% ipython --no-banner

In [1]: import numpy as np

In [2]: np.set_printoptions(suppress=True, linewidth=160)

In [3]: arr = np.load("run4.npy")

In [4]: arr
Out[4]: 
array([[  9.675,  -8.559,  -6.961],
       [  8.788,  -8.791,  -7.007],
       [  8.311,  -8.289,  -7.155],
       [  8.416,  -9.559,  -7.401],
       [  8.067, -10.379,  -5.551],
       [  9.182,  -9.653,  -5.887],
       [  8.688, -10.514,  -8.184],
       [  9.626,  -7.68 ,  -5.668],
       [  9.257,  -7.497,  -7.743],
       [  9.021,  -6.15 ,  -6.2  ],
       [ 10.691,  -9.599,  -7.205],
       [  7.391,  -8.216,  -5.623],
       [  9.75 ,  -9.962,  -6.552],
       [  8.63 , -10.862,  -6.607],
       [  9.899,  -9.419,  -5.347],
       [  6.769,  -8.429,  -4.988],
       [  8.998,  -6.873,  -4.966],
       [  7.748,  -7.23 ,  -5.519],
       [  9.375,  -8.103,  -5.2  ],
       [  7.971, -10.368,  -5.643],
       [  7.655,  -7.328,  -4.887],
       [  9.181,  -9.222,  -5.652],
       [  9.15 ,  -8.469,  -6.326],
       [  6.372,  -9.94 ,  -5.926],
       [  9.887,  -8.119,  -6.812]])

In [5]: B = np.c_[arr[:, :1] @ np.array([[-7]]), np.array([3, 4, 1, 5, 3, 0, 3, 4, 5, 5, 0, 2, 2, 1, 2, 0, 0, 4, 2, 1, 3, 0, 5, 4, 5])]

In [6]: B.round(3)
Out[6]: 
array([[-67.725,   3.   ],
       [-61.516,   4.   ],
       [-58.177,   1.   ],
       [-58.912,   5.   ],
       [-56.469,   3.   ],
       [-64.274,   0.   ],
       [-60.816,   3.   ],
       [-67.382,   4.   ],
       [-64.799,   5.   ],
       [-63.147,   5.   ],
       [-74.837,   0.   ],
       [-51.737,   2.   ],
       [-68.25 ,   2.   ],
       [-60.41 ,   1.   ],
       [-69.293,   2.   ],
       [-47.383,   0.   ],
       [-62.986,   0.   ],
       [-54.236,   4.   ],
       [-65.625,   2.   ],
       [-55.797,   1.   ],
       [-53.585,   3.   ],
       [-64.267,   0.   ],
       [-64.05 ,   5.   ],
       [-44.604,   4.   ],
       [-69.209,   5.   ]])

In [7]: np.linalg.matrix_rank(np.c_[arr, B])
Out[7]: np.int64(4)

In [8]: np.linalg.matrix_rank(B)
Out[8]: np.int64(2)

In [9]: np.round(np.linalg.lstsq(arr, B[:, 0])[0], 3) + 0
Out[9]: array([-7.,  0.,  0.])
